% ipython --no-banner

In [1]: import numpy as np

In [2]: np.set_printoptions(precision=3, suppress=True, linewidth=160)

In [3]: def rnd(a):
   ...:     return np.round(a, 3) + 0
   ...: 

In [4]: X = np.load("case17.npy")

In [5]: X
Out[5]: 
array([[ 1,  0,  1,  0],
       [-6,  5, -6,  5],
       [ 1,  0,  1,  0],
       [-6,  5, -6,  5]])

In [6]: rnd(np.linalg.norm(X, 2) / np.linalg.norm(X))
Out[6]: np.float64(0.997)

In [7]: np.linalg.cond(X) > 100
Out[7]: np.True_

In [8]: feats = np.load("block3.npy")

In [9]: feats
Out[9]: 
array([[-1., -1.,  2.,  0.],
       [-1.,  0.,  0.,  0.],
       [-3., -3., -1.,  0.],
       [ 0.,  0.,  0., -3.]])

In [10]: rng = np.random.default_rng(22796)

In [11]: labels = rng.permutation(4)

In [12]: M2 = feats[:, labels] * rng.choice([-1, 1], 4)

In [13]: M2
Out[13]: 
array([[-1., -0.,  1., -2.],
       [ 0., -0.,  1., -0.],
       [-3., -0.,  3.,  1.],
       [ 0.,  3., -0., -0.]])

In [14]: U, _, Vh = np.linalg.svd(feats.T @ M2)

In [15]: rnd(np.linalg.lstsq(feats, M2)[0])
Out[15]: 
array([[ 0.,  0., -1.,  0.],
       [ 1.,  0.,  0.,  0.],
       [ 0.,  0.,  0., -1.],
       [ 0., -1.,  0.,  0.]])

In [16]: rnd(np.linalg.det(M2))
Out[16]: np.float64(-21.0)

In [17]: np.trace(M2)
Out[17]: np.float64(2.0)

In [18]: rnd(np.linalg.matrix_power(M2, 2))
Out[18]: 
array([[-2., -6.,  2.,  3.],
       [-3.,  0.,  3.,  1.],
       [-6.,  3.,  6.,  9.],
       [ 0.,  0.,  3.,  0.]])

In [19]: rnd(np.sort(np.abs(np.linalg.eigvals(M2))))
Out[19]: array([1.641, 2.046, 2.046, 3.057])

In [20]: np.allclose(M2, M2.T)
Out[20]: False

In [21]: (M2 - M2.T) / 2
Out[21]: 
array([[ 0. , -0. ,  2. , -1. ],
       [ 0. ,  0. ,  0.5, -1.5],
       [-2. , -0.5,  0. ,  0.5],
       [ 1. ,  1.5, -0.5,  0. ]])

In [22]: M2 @ M2
Out[22]: 
array([[-2., -6.,  2.,  3.],
       [-3.,  0.,  3.,  1.],
       [-6.,  3.,  6.,  9.],
       [ 0.,  0.,  3.,  0.]])

In [23]: np.allclose(M2 @ M2.T, M2.T @ M2)
Out[23]: False
